% python3 -q
>>> import numpy as np
>>> from numpy import linalg as LA
>>> np.set_printoptions(precision=2, suppress=True, linewidth=120)
>>> J = np.loadtxt("arr.csv", delimiter=",")
>>> J
array([[ 1.37, -4.84,  3.31],
       [ 1.49, -4.45,  3.44],
       [ 1.68, -3.28,  2.88],
       [ 0.2 ,  0.39,  0.11],
       [ 0.81, -1.82,  1.23],
       [ 0.05, -0.85,  0.87],
       [ 1.6 , -4.62,  3.59],
       [ 1.58, -4.8 ,  3.31],
       [ 0.74, -2.09,  1.2 ],
       [ 0.09, -1.15,  1.41],
       [ 1.31, -4.59,  3.35],
       [ 0.3 , -2.05,  1.24],
       [ 1.07, -3.43,  3.07],
       [ 1.04, -4.6 ,  3.55],
       [ 0.1 , -0.94,  0.32],
       [ 0.46, -1.52,  1.2 ],
       [ 1.64, -4.43,  3.2 ],
       [-0.5 , -0.31, -0.48],
       [ 1.12, -2.99,  2.33],
       [ 1.11, -3.61,  3.11],
       [ 0.44, -0.96,  1.1 ],
       [-0.44,  0.09, -0.22],
       [ 1.22, -2.73,  2.11],
       [ 1.05, -3.84,  2.97],
       [ 0.52, -2.08,  1.03],
       [ 0.35, -1.81,  1.75],
       [ 1.21, -3.19,  2.95],
       [ 0.98, -3.81,  2.77],
       [ 0.85, -3.93,  2.92],
       [ 0.35, -0.48,  0.63],
       [ 1.09, -3.66,  2.5 ],
       [ 0.87, -2.65,  1.93],
       [ 0.94, -4.26,  2.32],
       [ 0.03, -0.8 ,  1.23],
       [ 0.82, -1.71,  1.4 ],
       [-0.31, -0.35,  0.58],
       [ 1.8 , -5.06,  3.53]])
>>> cen = J - J.mean(axis=0)
>>> vecs = LA.svd(cen)[2][:1]
>>> A2 = cen - cen @ vecs.T @ vecs
>>> np.cov(cen @ vecs.T, rowvar=False)
array(4.29)
>>> cen = (J - J.mean(axis=0)) / J.std(axis=0)
>>> cen.std(axis=0)
array([1., 1., 1.])
>>> b = LA.lstsq(np.delete(cen, 0, axis=1), cen[:, 0])[0]
>>> round(1 - np.var(cen[:, 0] - np.delete(cen, 0, axis=1) @ b), 2)
np.float64(0.83)
>>> cov = np.cov(J, rowvar=False)
>>> round(float(np.corrcoef(J[:, 2], J[:, 0])[0, 1]), 2)
0.91
>>> np.polyfit(J[:, 2], J[:, 0], 1)
array([ 0.47, -0.15])
>>> np.argsort(-J.std(axis=0).round(6), kind="stable")
array([1, 2, 0])
>>> np.corrcoef(J.T)
array([[ 1.  , -0.9 ,  0.91],
       [-0.9 ,  1.  , -0.96],
       [ 0.91, -0.96,  1.  ]])
>>> LA.eigvalsh(cov)[::-1]
array([4.29, 0.09, 0.05])
